$ python3 -q
>>> import numpy as np
>>> np.set_printoptions(precision=2, suppress=True, linewidth=100)
>>> def rnd(a):
...     return np.round(a, 2) + 0
... 
>>> F = np.array([[1, 2, -3, 1, -2, -3, -2, 2, 3],
...     [3, 1, 3, -2, -1, 1, -1, 1, 2],
...     [1, 0, 0, -2, 0, 1, -2, 3, 3],
...     [3, 3, 2, 1, -1, -2, -3, 1, -2],
...     [3, -3, -2, -3, 2, -1, -1, 1, 0],
...     [3, 3, 2, 1, -1, -2, -3, 1, -2],
...     [-3, -3, -1, 2, 3, -1, 0, 3, -3]])
>>> # rows and columns are dependent
>>> np.linalg.cond(F) > 100
np.True_
>>> np.linalg.matrix_rank(F, rtol=0.1)
np.int64(6)
>>> np.argsort(-np.linalg.norm(F, axis=0).round(6), kind="stable")[:3]
array([0, 1, 8])
>>> [round(float(x), 2) for x in np.linalg.svd(F, compute_uv=False)[:3]]
[10.62, 7.67, 7.07]
>>> left, sig, Vt = np.linalg.svd(F)
>>> V = Vt[:(sig > 1e-8).sum()]
>>> rng = np.random.default_rng(987)
>>> vec = F[2] + -2 * F[6] + rng.integers(2) * np.eye(9)[5]
>>> vec
array([ 7.,  6.,  2., -6., -6.,  3., -2., -3.,  9.])
>>> rnd(np.linalg.norm(vec - V.T @ V @ vec))
np.float64(0.0)
>>> rnd(np.diag(V.T @ V))
array([0.74, 0.63, 0.88, 0.53, 0.33, 0.67, 0.63, 0.79, 0.81])
>>> rank = np.linalg.matrix_rank(F)
>>> rank
np.int64(6)
>>> ns = np.linalg.svd(F)[2][rank:].T
>>> [int(np.linalg.matrix_rank(F[:i])) for i in range(1, len(F) + 1)]
[1, 2, 3, 4, 5, 5, 6]
>>> np.linalg.matrix_rank(F.T @ F), np.linalg.matrix_rank(F @ F.T)
(np.int64(6), np.int64(6))
>>> ns.shape
(9, 3)
>>> out = np.array([[4]])
>>> cent = np.array([[-2, -2, -2], [-4, -1, 2], [-2, 3, -5]])
>>> m1 = np.block([[out, np.array([[2, 9, 2]])], [np.zeros((3, 1)), cent]])
>>> m1
array([[ 4.,  2.,  9.,  2.],
       [ 0., -2., -2., -2.],
       [ 0., -4., -1.,  2.],
       [ 0., -2.,  3., -5.]])
>>> rnd(np.linalg.det(m1[::-1]))
np.float64(312.0)
>>> np.einsum("ii->", m1)
np.float64(-4.0)
>>> rnd(np.linalg.det(m1.T))
np.float64(312.0)
>>> rnd(np.linalg.eigvals(m1))
array([ 4.  ,  2.74, -4.74, -6.  ])
>>> u = np.array([-2, 0, 0, -2])
>>> out = m1 + np.outer(u, np.eye(4)[1])
>>> np.linalg.matrix_rank(np.linalg.inv(out) - np.linalg.inv(m1), tol=1e-8)
np.int64(1)
>>> m1.reshape(2, -1)
array([[ 4.,  2.,  9.,  2.,  0., -2., -2., -2.],
       [ 0., -4., -1.,  2.,  0., -2.,  3., -5.]])
>>> m1.ravel(order="F")
array([ 4.,  0.,  0.,  0.,  2., -2., -4., -2.,  9., -2., -1.,  3.,  2., -2.,  2., -5.])
>>> m1.reshape(4, 5)
Traceback (most recent call last):
  File "<python-input-35>", line 1, in <module>
    m1.reshape(4, 5)
    ~~~~~~~~~~^^^^^^
ValueError: cannot reshape array of size 16 into shape (4,5)
>>> T = m1.reshape(4, 2, -1)
>>> np.swapaxes(T, 1, 2)[0]
array([[4., 9.],
       [2., 2.]])
>>> T.shape
(4, 2, 2)
>>> np.einsum("ihd,jhd->hij", T, T).shape
(2, 4, 4)
>>> T.transpose(1, 0, 2)
array([[[ 4.,  2.],
        [ 0., -2.],
        [ 0., -4.],
        [ 0., -2.]],

       [[ 9.,  2.],
        [-2., -2.],
        [-1.,  2.],
        [ 3., -5.]]])
